>>> import numpy as np
>>> import numpy.linalg as la
>>> np.set_printoptions(precision=1, suppress=True, linewidth=140)
>>> M = np.array([[-1.1, -1.3, 2.2, 1.4, 0.7, 1.3, 0.4],
...     [-1.6, 0.2, 0.0, 0.0, 0.6, 1.4, 0.4],
...     [0.8, 0.0, 1.3, 1.3, -0.2, 0.1, -0.6],
...     [-0.9, 0.0, -0.8, 1.7, 0.6, 1.4, 0.8],
...     [0.1, -1.0, -0.1, -0.6, 0.7, -1.2, -1.6],
...     [-0.9, 0.7, -0.7, -0.3, -0.9, -0.7, -0.4],
...     [1.4, -0.2, -0.3, -1.3, -0.8, -1.2, -0.1]])
>>> M
array([[-1.1, -1.3,  2.2,  1.4,  0.7,  1.3,  0.4],
       [-1.6,  0.2,  0. ,  0. ,  0.6,  1.4,  0.4],
       [ 0.8,  0. ,  1.3,  1.3, -0.2,  0.1, -0.6],
       [-0.9,  0. , -0.8,  1.7,  0.6,  1.4,  0.8],
       [ 0.1, -1. , -0.1, -0.6,  0.7, -1.2, -1.6],
       [-0.9,  0.7, -0.7, -0.3, -0.9, -0.7, -0.4],
       [ 1.4, -0.2, -0.3, -1.3, -0.8, -1.2, -0.1]])
>>> x0 = np.array([-2, 3, 1, -3, -3, 2, 0])
>>> (M @ x0).argmax()
np.int64(5)
>>> la.norm(M @ x0) <= la.norm(M, 2) * la.norm(x0) + 1e-9
np.True_
>>> M @ np.ones(7)
array([ 3.6,  1. ,  2.7,  2.8, -3.7, -3.2, -2.5])
>>> M * x0
array([[ 2.2, -3.9,  2.2, -4.2, -2.1,  2.6,  0. ],
       [ 3.2,  0.6,  0. , -0. , -1.8,  2.8,  0. ],
       [-1.6,  0. ,  1.3, -3.9,  0.6,  0.2, -0. ],
       [ 1.8,  0. , -0.8, -5.1, -1.8,  2.8,  0. ],
       [-0.2, -3. , -0.1,  1.8, -2.1, -2.4, -0. ],
       [ 1.8,  2.1, -0.7,  0.9,  2.7, -1.4, -0. ],
       [-2.8, -0.6, -0.3,  3.9,  2.4, -2.4, -0. ]])
>>> (M * x0).sum(axis=1)
array([-3.2,  4.8, -3.4, -3.1, -6. ,  5.4,  0.2])
>>> np.sign((M @ x0).round(6))
array([-1.,  1., -1., -1., -1.,  1.,  1.])
>>> u = np.array([4, 4, 0, 4, 0, 3, 2])
>>> M2 = M + np.outer(u, np.eye(7)[6])
>>> la.matrix_rank(la.inv(M2) - la.inv(M), tol=1e-8)
np.int64(1)
>>> M2
array([[-1.1, -1.3,  2.2,  1.4,  0.7,  1.3,  4.4],
       [-1.6,  0.2,  0. ,  0. ,  0.6,  1.4,  4.4],
       [ 0.8,  0. ,  1.3,  1.3, -0.2,  0.1, -0.6],
       [-0.9,  0. , -0.8,  1.7,  0.6,  1.4,  4.8],
       [ 0.1, -1. , -0.1, -0.6,  0.7, -1.2, -1.6],
       [-0.9,  0.7, -0.7, -0.3, -0.9, -0.7,  2.6],
       [ 1.4, -0.2, -0.3, -1.3, -0.8, -1.2,  1.9]])
>>> rng = np.random.default_rng(122)
>>> lab = rng.permutation(7)
>>> lab
array([6, 2, 3, 4, 1, 5, 0])
>>> M2 = M[lab][:, lab]
>>> np.allclose(M2, M)
False
>>> u = np.array([-2, 1, -2])
>>> print(np.cross(M[2, :3], M[3, :3]))
[-0.  -0.5  0. ]
>>> np.array([np.convolve(row, u, "same") for row in M])
array([[ 1.5, -3.5,  2. , -4.4, -4.7, -0.9, -2.2],
       [-2. ,  3.4, -0.4, -1.2, -2.2, -0.6, -2.4],
       [ 0.8, -4.2, -1.3, -0.9, -3. ,  1.7, -0.8],
       [-0.9,  3.4, -4.2,  2.1, -5.6, -1.4, -2. ],
       [ 2.1, -1. ,  3.1, -1.8,  4.3,  0.6,  0.8],
       [-2.3,  3.9, -1.5,  2.9,  1.1,  1.9,  1. ],
       [ 1.8, -2.4,  2.7,  0.9,  4.2,  0.6,  2.3]])
>>> print(np.polyval(u, M[2]))
[-2.5 -2.  -4.1 -4.1 -2.3 -1.9 -3.3]
>>> s = 10 * 0.9 ** np.arange(4)
>>> feats = rng.normal(size=(31, 4)) * rng.permutation(s)
>>> feats
array([[ -7.4,  -0.9,  -1.7,  -1.7],
       [ -4.7,   2.5,   1.7,   2.1],
       [  1. ,  -1.5, -17.6,   0.1],
       [  9.4, -19.8,  12.8, -11.8],
       [ -6.4,  11.5,   1.1,  -4.4],
       [ -8.9,  -6.1,  10. ,   4.1],
       [  2. , -11.9,   2.4, -15.6],
       [  6.4,   1.4,   6.1,  10.9],
       [-16.2,   0.1,  -2.3,  -2.6],
       [ -5.9,   4.6,  -6.5,   4.7],
       [ -5.8,  -9.8,  -9.7, -15.3],
       [ -2.2,   4.5,   5.5,  -4.4],
       [ -6.6,  18.2,  -3.1,   9.8],
       [ 10.9,  -3.7,  -0.2,  -0.2],
       [ -3.1,  -6.9,   3.6,  12.2],
       [ 15.2,  -3.3,  -2.2,  -8. ],
       [-12.2,   9. ,   0.8,  13.4],
       [  8. ,   3.3,   1.4,  -5.2],
       [  5.5,  10.5,   4.6, -14.3],
       [ 12. ,  -8.9,   7.6,   1.8],
       [ -0.8,  11.7,  12.9,   2.8],
       [ 12.3,  11.8,  -3.7,  13.8],
       [  2.7, -13.6,  -0.7,   7.7],
       [-12.1,   6.4,   6. ,   8.8],
       [  1.8,   5.8,  -0.9, -11.6],
       [ -6.7,  -6.5, -14. ,   5.7],
       [ -7.7,  10.2,   5. ,  -2.1],
       [  2.3, -10.4,  -5.5,  19.4],
       [  0.3,  -0.4,  -2.3,   9. ],
       [  0.3,  16.2,  -2.4,  14.6],
       [ -4.6,  -1.9,  -6.9,   1.6]])
>>> Xc = feats - feats.mean(axis=0)
>>> U, s, Vt = la.svd(Xc, full_matrices=False)
>>> np.abs(Vt[0]).argmax()
np.int64(3)
>>> Vt[0] * np.sign(Vt[0, np.abs(Vt[0]).argmax()])
array([-0.4,  0.6, -0.1,  0.7])
>>> la.matrix_rank(Xc)
np.int64(4)
>>> round(float((s ** 2).sum() ** 2 / (s ** 4).sum()), 1)
3.5
>>> s ** 2 / (s ** 2).sum()
array([0.4, 0.2, 0.2, 0.1])
>>> np.round(Xc.mean(axis=0), 1) + 0
array([0., 0., 0., 0.])
>>> np.abs(U[:, 0]).argmax()
np.int64(3)
>>> Xc = feats - feats.mean(axis=0)
>>> vecs = la.svd(Xc)[2][:1]
>>> M2 = Xc - Xc @ vecs.T @ vecs
>>> np.round(la.norm(M2) / la.norm(Xc), 1)
np.float64(0.8)
>>> np.round(np.diag(vecs.T @ vecs), 1) + 0
array([0.1, 0.4, 0. , 0.4])
>>> print((Xc @ vecs.T).std(axis=0))
[10.6]
>>> print(la.norm(M2, axis=1).round(6).argmax())
27
>>> basis = feats[[12, 28]].astype(float)
>>> for _ in range(5):
...     lab = la.norm(feats[:, None] - basis, axis=-1).argmin(axis=1)
...     basis = np.array([feats[lab == j].mean(axis=0) for j in range(2)])
... 
>>> lab
array([1, 1, 1, 1, 0, 1, 1, 1, 1, 0, 1, 1, 0, 1, 1, 1, 0, 1, 1, 1, 0, 0, 1, 0, 1, 1, 0, 1, 1, 0, 1])
>>> print(np.bincount(lab))
[ 9 22]
>>> print(np.abs(basis[1] - basis[0]).argmax())
1
>>> basis
array([[-4.4, 11.1,  1.1,  6.8],
       [ 0.8, -3.5, -0.4, -0.7]])
>>> U, s, Vt = la.svd(basis)
>>> print(s)
[14.2  1.2]
>>> M2 = U[:, :1] @ np.diag(s[:1]) @ Vt[:1]
>>> la.matrix_rank(M2)
np.int64(1)
>>> round(la.norm(basis - M2, 2), 1), np.round(s[1], 1)
(np.float64(1.2), np.float64(1.2))
>>> x0 = np.array([3, 1, 0, 3])
>>> y = feats @ x0
>>> np.round(la.lstsq(feats, y)[0], 1) + 0
array([3., 1., 0., 3.])
>>> print(np.round(la.pinv(feats) @ feats, 1) + 0)
[[1. 0. 0. 0.]
 [0. 1. 0. 0.]
 [0. 0. 1. 0.]
 [0. 0. 0. 1.]]
>>> y = y + 0.3 * rng.normal(size=31)
>>> y
array([-28.7,  -5.5,   1.4, -26.5, -20.9, -20.8, -52.6,  53.9, -56.3,   0.7, -73. , -15.5,  28.1,  28.4,  20.8,  18.2,  12.9,  12. , -15.4,
        32.2,  17.3,  89.2,  18.1,  -3.9, -23.4,  -9.2, -19.2,  54.9,  27.3,  60.8, -11.4])
>>> coef, *_ = la.lstsq(feats, y)
>>> print(coef.round())
[3. 1. 0. 3.]
>>> print(np.round(feats.T @ (y - feats @ coef), 1) + 0)
[0. 0. 0. 0.]
